$ ipython --no-banner

In [1]: import numpy as np

In [2]: np.set_printoptions(suppress=True, linewidth=140)

In [3]: m1 = np.load("dump.npy")

In [4]: m1
Out[4]: 
array([[ 0, -3, -6, -4,  0,  0],
       [ 3,  0,  0,  5,  3,  5],
       [ 6,  0,  0,  0, -2, -1],
       [ 4, -5,  0,  0, -2,  7],
       [ 0, -3,  2,  2,  0,  0],
       [ 0, -5,  1, -7,  0,  0]])

In [5]: B = np.array([[4, 4], [2, 3], [8, 6], [4, 9], [-8, -6], [4, 0]])

In [6]: np.vstack([m1, B.T]).shape
Out[6]: (8, 6)

In [7]: B = np.linalg.inv(m1)

In [8]: (np.abs(B) > 1e-9).astype(int)
Out[8]: 
array([[0, 1, 1, 1, 1, 1],
       [1, 0, 0, 0, 1, 1],
       [1, 0, 0, 0, 1, 1],
       [1, 0, 0, 0, 1, 1],
       [1, 1, 1, 1, 0, 1],
       [1, 1, 1, 1, 1, 0]])

In [9]: np.round(np.linalg.det(m1) * B, 2) + 0
Out[9]: 
array([[    0.,  3296.,  6386., -1442., -1030.,  2060.],
       [-3296.,     0.,     0.,     0., -9476.,  -824.],
       [-6386.,     0.,     0.,     0.,   206.,  3708.],
       [ 1442.,     0.,     0.,     0.,  6798., -4944.],
       [ 1030.,  9476.,  -206., -6798.,     0.,  6180.],
       [-2060.,   824., -3708.,  4944., -6180.,     0.]])

In [10]: round(np.linalg.slogdet(m1)[0], 2)
Out[10]: np.float64(1.0)

In [11]: np.round(m1 @ B, 2) + 0
Out[11]: 
array([[1., 0., 0., 0., 0., 0.],
       [0., 1., 0., 0., 0., 0.],
       [0., 0., 1., 0., 0., 0.],
       [0., 0., 0., 1., 0., 0.],
       [0., 0., 0., 0., 1., 0.],
       [0., 0., 0., 0., 0., 1.]])

In [12]: round(float(np.linalg.cond(m1)), 2)
Out[12]: 3.93
